% ipython --no-banner

In [1]: import numpy as np

In [2]: np.set_printoptions(precision=2, suppress=True, linewidth=160, floatmode="fixed")

In [3]: rnd = lambda a: np.round(a, 2) + 0

In [4]: feats = np.load("layer14.npy")

In [5]: feats
Out[5]: 
array([[  2,   0,  -1,   0,   2,   2],
       [ -3,   6,   6,   0,  -6,   0],
       [  1,   2,   1,   4,   4,  -2],
       [  7,  -2,  -5,  -6,   2,  12],
       [  4, -16, -14,  -6,   6,   2],
       [  4,   4,   1,  -2,   0,   8],
       [ -3,   2,   3,   2,  -2,  -4],
       [ -5,   2,   4,   6,   0, -10],
       [ -4,  -4,  -1,   4,   2, -10]])

In [6]: rk = np.linalg.matrix_rank(feats)

In [7]: rk
Out[7]: np.int64(3)

In [8]: N = np.linalg.svd(feats)[2][rk:].T

In [9]: np.allclose(feats @ N, 0)
Out[9]: True

In [10]: [int(np.linalg.matrix_rank(feats[:, :j + 1])) for j in range(6)]
Out[10]: [1, 2, 2, 3, 3, 3]

In [11]: u = np.array([5, 4, 5])

In [12]: np.polyval(u, feats[0])
Out[12]: array([33,  5,  6,  5, 33, 33])

In [13]: U, sv, Vh = np.linalg.svd(feats)

In [14]: rnd(sv)
Out[14]: array([30.20, 21.99,  7.96,  0.00,  0.00,  0.00])

In [15]: out = U[:, :3] @ np.diag(sv[:3]) @ Vh[:3]

In [16]: rnd(np.abs(feats - out).max())
Out[16]: np.float64(0.0)

In [17]: W = np.array([[7, 6], [2, 9], [8, 2], [7, 4], [9, 0], [0, 6]])

In [18]: coef = np.array([-9, -7])

In [19]: hid = np.maximum(feats @ W + coef, 0)

In [20]: hid
Out[20]: 
array([[15, 15],
       [ 0, 41],
       [74, 23],
       [ 0, 55],
       [ 0,  0],
       [21, 95],
       [ 0,  0],
       [34,  0],
       [ 0,  0]])

In [21]: (hid > 0).astype(int)
Out[21]: 
array([[1, 1],
       [0, 1],
       [1, 1],
       [0, 1],
       [0, 0],
       [1, 1],
       [0, 0],
       [1, 0],
       [0, 0]])

In [22]: np.linalg.matrix_rank(hid)
Out[22]: np.int64(2)

In [23]: basis = np.array([[-8, 2, 9], [4, -3, -6]])

In [24]: (hid @ basis).round(6).argmax(axis=1)
Out[24]: array([2, 0, 2, 0, 0, 0, 0, 2, 0])

In [25]: hid @ basis
Out[25]: 
array([[ -60,  -15,   45],
       [ 164, -123, -246],
       [-500,   79,  528],
       [ 220, -165, -330],
       [   0,    0,    0],
       [ 212, -243, -381],
       [   0,    0,    0],
       [-272,   68,  306],
       [   0,    0,    0]])

In [26]: W @ basis
Out[26]: 
array([[-32,  -4,  27],
       [ 20, -23, -36],
       [-56,  10,  60],
       [-40,   2,  39],
       [-72,  18,  81],
       [ 24, -18, -36]])

In [27]: F = np.loadtxt("test13.csv", delimiter=",")

In [28]: F
Out[28]: 
array([[ 0.30, -0.30,  0.50, -1.30,  0.30, -0.50,  0.50,  0.40,  0.40, -0.40],
       [ 0.50, -0.80,  0.20,  1.10, -0.80,  0.00, -0.80, -0.90,  0.70, -0.20],
       [ 0.20,  0.40,  0.40,  0.50, -1.00, -1.60, -2.60, -0.70, -1.00,  1.20],
       [ 0.20,  0.00, -0.30, -1.20, -1.30, -0.40,  1.80,  0.20, -1.70,  1.20],
       [ 0.60,  0.10,  0.90, -0.70, -0.40, -0.60,  0.90, -0.60,  2.80, -1.60],
       [-0.40,  0.70, -0.60,  2.20,  1.50,  0.40,  0.50,  0.20,  0.30,  0.30],
       [ 0.80,  0.60,  0.40,  1.30, -2.30,  0.10,  0.90, -1.30,  1.10,  1.40],
       [ 4.80,  2.10,  0.60, -0.90, -2.40,  0.00,  1.20,  6.30, -3.90,  1.80],
       [-0.60,  1.40, -0.40,  0.20,  0.00, -1.10,  1.10, -0.30,  1.40,  0.90],
       [-1.00,  0.70,  0.00, -0.20,  0.30, -0.60, -0.20,  1.30, -1.10,  0.10],
       [ 1.20,  0.60, -1.50,  0.00,  0.00, -0.50, -0.50,  0.30,  0.30,  0.00],
       [-0.90, -0.60,  0.50, -0.40,  0.90, -0.30, -1.00, -0.30, -0.60,  0.50],
       [ 0.40, -1.00,  0.80, -0.20,  0.60,  0.00,  1.40, -0.60, -1.00, -0.80],
       [ 0.30, -0.70,  0.90,  0.60,  0.90, -1.60,  0.30, -0.40,  0.30,  0.00],
       [-0.50,  0.30, -0.60, -0.30, -0.20,  1.00,  1.10,  1.80, -1.00, -0.10],
       [-1.30, -0.70, -0.90,  0.20, -0.50,  0.50,  0.60, -0.60,  0.60, -0.10],
       [ 0.40,  1.10,  1.30, -0.50, -0.50, -0.50,  0.50,  0.10, -0.40,  0.50],
       [-2.20, -0.80,  0.50, -0.20,  0.30,  0.70,  0.70,  0.60, -0.80,  0.90],
       [-0.80, -0.70,  1.80,  0.20, -0.30, -0.70,  2.00,  2.80,  1.10, -0.30],
       [ 0.90, -1.60,  1.30, -1.60,  0.50,  1.10, -0.30,  0.90, -0.90, -1.60],
       [ 0.00, -0.60, -0.50, -0.20,  1.30, -1.30, -0.80,  0.40,  1.00,  0.80],
       [ 0.10,  0.30,  0.80,  1.30, -1.60, -0.40,  1.30, -0.30, -0.90,  0.60],
       [-0.70, -0.10,  0.20, -0.20, -0.10,  1.60, -1.10,  1.20,  0.50, -0.30],
       [ 0.20,  1.10,  0.60, -1.20,  0.60, -0.60, -0.20,  0.80,  1.00, -1.70],
       [ 0.10,  0.50,  1.30, -0.10,  0.60,  0.90,  1.80,  1.00,  1.60,  0.80],
       [ 0.80,  0.20,  0.00,  2.30, -0.80, -0.80, -1.90,  0.10, -0.30,  0.90],
       [-0.10, -0.50, -2.30,  0.90, -0.50,  0.80,  0.40,  1.10,  0.50,  2.00],
       [ 0.10, -0.10,  1.70, -0.10,  0.00,  1.80, -1.20,  0.50,  1.20, -1.10],
       [ 0.10, -1.90, -1.20, -0.10,  1.00, -1.40,  0.70,  0.20, -0.40, -0.10],
       [ 0.10,  1.80,  0.40,  0.50,  0.70, -1.20, -1.00, -0.40,  0.00,  0.30],
       [-0.50, -0.20,  0.00,  0.10, -0.70,  1.30,  1.70, -0.20,  0.40, -0.20],
       [ 1.10,  0.50,  0.40,  0.50, -0.50,  2.00,  1.60, -0.30,  0.70, -1.50],
       [-0.80, -0.50,  0.00,  0.10,  0.20,  1.00, -0.60, -2.10,  0.60, -0.60],
       [ 0.10,  1.90, -0.10,  1.50, -0.80,  0.40,  0.70, -0.50,  0.60,  0.50],
       [ 0.80,  0.80, -0.40, -0.70, -0.20, -0.90, -0.50, -1.10, -1.40, -1.80],
       [ 1.10, -1.00,  0.20, -0.60, -1.10,  0.80, -1.60, -0.90,  0.70, -1.00],
       [ 0.30, -1.00, -0.20,  1.10, -1.60,  0.60,  0.50, -0.30,  0.10,  0.90],
       [ 0.50, -1.80,  0.10,  1.10,  0.50,  0.60, -2.60, -0.60, -0.10,  0.10],
       [-2.00,  0.60,  0.20, -1.80,  1.20,  1.00, -0.10,  0.60,  1.70,  0.20],
       [-0.40, -0.70,  0.40,  0.60,  1.10,  0.50, -0.80, -0.20,  0.10,  0.70],
       [ 2.30, -1.50, -0.60,  0.40, -1.30,  2.20, -0.70,  0.70, -0.50, -2.00]])

In [29]: Ac = (F - F.mean(axis=0)) / F.std(axis=0)

In [30]: np.argwhere(np.abs(Ac) > 2)
Out[30]: 
array([[ 2,  6],
       [ 4,  8],
       [ 5,  3],
       [ 6,  4],
       [ 7,  0],
       [ 7,  1],
       [ 7,  4],
       [ 7,  7],
       [ 7,  8],
       [10,  2],
       [17,  0],
       [18,  2],
       [25,  3],
       [26,  2],
       [26,  9],
       [37,  6],
       [38,  3],
       [40,  5],
       [40,  9]])

In [31]: rnd(Ac.std(axis=0))
Out[31]: array([1.00, 1.00, 1.00, 1.00, 1.00, 1.00, 1.00, 1.00, 1.00, 1.00])

In [32]: coef = np.linalg.lstsq(np.delete(Ac, 4, axis=1), Ac[:, 4])[0]

In [33]: np.abs(coef).argmax()
Out[33]: np.int64(0)

In [34]: rnd(1 - np.var(Ac[:, 4] - np.delete(Ac, 4, axis=1) @ coef))
Out[34]: np.float64(0.47)

In [35]: cov = np.cov(F, rowvar=False)

In [36]: cov.shape
Out[36]: (10, 10)

In [37]: out = np.c_[F[:, :7] @ np.array([[1, 1, 1, 2, -1, -2, 1],
    ...:     [0, -1, -1, 0, 2, 2, -2],
    ...:     [2, -1, 1, -1, 0, 1, 2],
    ...:     [1, 0, -1, 2, -1, 1, 1],
    ...:     [0, 0, 2, -2, 2, 1, 0],
    ...:     [1, 1, 2, 1, 1, 0, 1],
    ...:     [0, -1, 2, -1, 0, 2, -1]]), np.array([1, 1, 3, 3, 2, 1, 1, 2, 0, 3, 1, 0, 0, 3, 0, 3, 2, 2, 3, 2, 3, 2, 2, 2, 2, 2, 2, 1, 1, 1, 0, 2, 1, 0, 0, 1, 0, 0, 1, 3, 3])]

In [38]: rnd(out)
Out[38]: 
array([[ -0.50,  -0.90,   3.00,  -4.10,   0.50,  -0.70,  -0.40,   1.00],
       [  2.00,   1.90,  -2.80,   5.40,  -4.80,  -3.70,   4.40,   1.00],
       [ -0.10,   0.40, -10.70,   4.00,  -3.50,  -4.90,   1.70,   3.00],
       [ -2.00,  -1.70,   1.30,  -1.30,  -2.00,   0.40,  -3.80,   3.00],
       [  1.10,  -1.90,   1.90,  -1.80,  -1.10,   0.60,   0.00,   2.00],
       [  1.00,  -0.60,   0.90,   1.10,   3.00,   6.30,  -0.90,   1.00],
       [  3.00,  -1.00,  -3.30,   7.60,  -5.40,   0.80,   0.90,   1.00],
       [  5.10,   0.90,   1.80,  10.80,  -4.50,  -5.70,  -0.30,   2.00],
       [ -2.30,  -3.80,  -2.60,  -2.60,   2.10,   6.00,  -6.20,   0.00],
       [ -1.80,  -2.10,  -2.50,  -3.40,   2.60,   3.10,  -3.00,   3.00],
       [ -2.30,   2.10,  -2.90,   3.90,  -0.50,  -3.70,  -3.00,   1.00],
       [ -0.60,  -0.10,  -0.20,  -4.20,   1.60,  -0.40,   1.60,   0.00],
       [  1.80,  -0.80,   6.40,  -3.00,  -1.00,   1.20,   2.40,   0.00],
       [  1.10,  -1.80,   0.50,  -2.80,  -2.10,   1.00,   2.20,   3.00],
       [ -1.00,  -0.30,   2.70,  -0.70,   2.00,   2.70,  -2.70,   0.00],
       [ -2.40,   0.20,  -0.50,  -0.40,  -0.80,   1.20,  -1.60,   3.00],
       [  2.00,  -3.00,   0.10,  -1.50,   0.80,   2.70,  -0.70,   2.00],
       [ -0.70,  -1.90,   2.70,  -5.90,   2.10,   4.80,   0.20,   2.00],
       [  2.30,  -4.60,   3.50,  -5.10,  -2.10,   5.90,   1.70,   3.00],
       [  3.00,   2.60,   8.00,  -2.30,  -0.40,  -5.40,   6.50,   2.00],
       [ -2.50,   0.60,  -1.30,  -3.00,   0.30,  -2.20,  -0.50,   3.00],
       [  2.60,  -2.70,  -2.10,   3.50,  -4.40,   3.50,   0.70,   2.00],
       [  1.10,   1.90,   0.60,   0.90,   2.10,  -1.10,   2.40,   2.00],
       [ -0.40,  -1.90,   0.50,  -4.20,   3.80,   1.40,  -2.40,   2.00],
       [  3.50,  -2.60,   7.60,  -3.40,   3.10,   6.20,   0.70,   2.00],
       [  2.30,   1.70,  -8.70,   8.90,  -5.10,  -3.50,   3.80,   2.00],
       [ -3.00,   3.10,  -1.40,   5.30,  -2.00,  -1.90,  -2.40,   2.00],
       [  5.20,   1.50,   3.20,   1.30,   1.60,  -1.20,   6.60,   1.00],
       [ -3.80,   1.10,   1.50,  -2.90,  -3.20,  -2.90,  -0.70,   1.00],
       [  0.20,  -2.30,  -4.80,  -0.80,   3.20,   3.00,  -2.40,   1.00],
       [  0.90,  -0.70,   4.20,   0.20,  -0.10,   3.40,  -0.40,   0.00],
       [  4.40,   0.60,   6.70,   4.20,   0.40,   2.40,   1.80,   2.00],
       [  0.30,   1.30,   0.80,  -0.20,   1.10,  -0.30,   1.90,   1.00],
       [  1.80,  -2.00,  -2.80,   4.60,   1.00,   5.60,  -2.70,   0.00],
       [ -1.60,   0.00,  -2.90,   0.60,   0.20,  -2.30,  -2.70,   0.00],
       [  1.70,   4.30,  -0.90,   5.40,  -3.90,  -8.90,   5.30,   1.00],
       [  1.60,   1.60,  -1.00,   6.30,  -6.00,  -2.30,   3.10,   0.00],
       [  2.40,   5.40,  -1.70,   5.30,  -3.60,  -8.10,   8.60,   0.00],
       [ -2.40,  -1.70,   3.60,  -9.10,   8.40,   4.60,  -3.50,   1.00],
       [  1.50,   1.20,   1.70,  -0.90,   1.10,  -0.10,   3.70,   3.00],
       [  3.70,   7.30,   3.20,  11.50,  -6.10, -10.50,   7.40,   3.00]])

In [39]: rnd(np.linalg.norm(np.linalg.qr(F)[0].T @ out, axis=0) ** 2 / ((out ** 2).sum(axis=0) + 1e-12))
Out[39]: array([1.00, 1.00, 1.00, 1.00, 1.00, 1.00, 1.00, 0.23])

In [40]: np.linalg.matrix_rank(np.c_[F, out])
Out[40]: np.int64(11)

In [41]: np.linalg.matrix_rank(out)
Out[41]: np.int64(8)

In [42]: rnd(np.linalg.norm(out - F @ np.linalg.lstsq(F, out)[0], axis=0))
Out[42]: array([ 0.00,  0.00,  0.00,  0.00,  0.00,  0.00,  0.00, 10.37])

In [43]: cov = F.T @ F

In [44]: np.trace(cov), (F ** 2).sum()
Out[44]: (np.float64(450.45), np.float64(450.45))

In [45]: rnd(np.linalg.eigvalsh(cov)[::-1])
Out[45]: array([124.03,  67.08,  62.43,  52.04,  40.25,  32.76,  23.93,  22.27,  16.72,   8.93])

In [46]: rnd(np.diag(cov))
Out[46]: array([51.85, 38.50, 28.12, 35.22, 37.10, 40.27, 55.93, 71.53, 52.33, 39.60])

In [47]: (F @ F.T).shape
Out[47]: (41, 41)

In [48]: np.allclose(cov, cov.T)
Out[48]: True

In [49]: np.linalg.matrix_rank(cov)
Out[49]: np.int64(10)

In [50]: x0 = np.array([2, 0, 3, 1, 1, 0, 1, 3, 3, 1])

In [51]: y = F @ x0

In [52]: rnd(np.linalg.solve(F.T @ F, F.T @ y))
Out[52]: array([2.00, 0.00, 3.00, 1.00, 1.00, 0.00, 1.00, 3.00, 3.00, 1.00])

In [53]: rnd(np.linalg.pinv(F) @ F)
Out[53]: 
array([[1.00, 0.00, 0.00, 0.00, 0.00, 0.00, 0.00, 0.00, 0.00, 0.00],
       [0.00, 1.00, 0.00, 0.00, 0.00, 0.00, 0.00, 0.00, 0.00, 0.00],
       [0.00, 0.00, 1.00, 0.00, 0.00, 0.00, 0.00, 0.00, 0.00, 0.00],
       [0.00, 0.00, 0.00, 1.00, 0.00, 0.00, 0.00, 0.00, 0.00, 0.00],
       [0.00, 0.00, 0.00, 0.00, 1.00, 0.00, 0.00, 0.00, 0.00, 0.00],
       [0.00, 0.00, 0.00, 0.00, 0.00, 1.00, 0.00, 0.00, 0.00, 0.00],
       [0.00, 0.00, 0.00, 0.00, 0.00, 0.00, 1.00, 0.00, 0.00, 0.00],
       [0.00, 0.00, 0.00, 0.00, 0.00, 0.00, 0.00, 1.00, 0.00, 0.00],
       [0.00, 0.00, 0.00, 0.00, 0.00, 0.00, 0.00, 0.00, 1.00, 0.00],
       [0.00, 0.00, 0.00, 0.00, 0.00, 0.00, 0.00, 0.00, 0.00, 1.00]])

In [54]: rng = np.random.default_rng(95391)

In [55]: y = y + 0.02 * rng.normal(size=41)

In [56]: rnd(y)
Out[56]: 
array([  3.61,   0.28,  -5.37,  -4.47,   8.69,   3.41,   3.52,  18.30,   3.07,  -1.41,  -0.80,  -2.95,  -0.61,   4.81,   0.10,  -5.09,   3.80,  -1.81,  17.10,
         2.71,   3.80,   0.61,   2.59,   5.12,  15.04,   1.51,   0.49,   7.99,  -2.53,   0.71,   0.54,   4.73,  -6.99,   2.09, -10.26,  -2.06,   0.27,  -1.70,
         2.99,   1.70,  -0.18])

In [57]: coef, *_ = np.linalg.lstsq(F, y)

In [58]: coef.round()
Out[58]: array([2.00, 0.00, 3.00, 1.00, 1.00, 0.00, 1.00, 3.00, 3.00, 1.00])

In [59]: rnd(np.linalg.norm(y - F @ coef))
Out[59]: np.float64(0.12)

In [60]: [round(float(np.linalg.norm(np.linalg.solve(F.T @ F + lam * np.eye(10), F.T @ y))), 2) for lam in (0, 1, 10, 100)]
Out[60]: [5.92, 5.72, 4.52, 1.72]
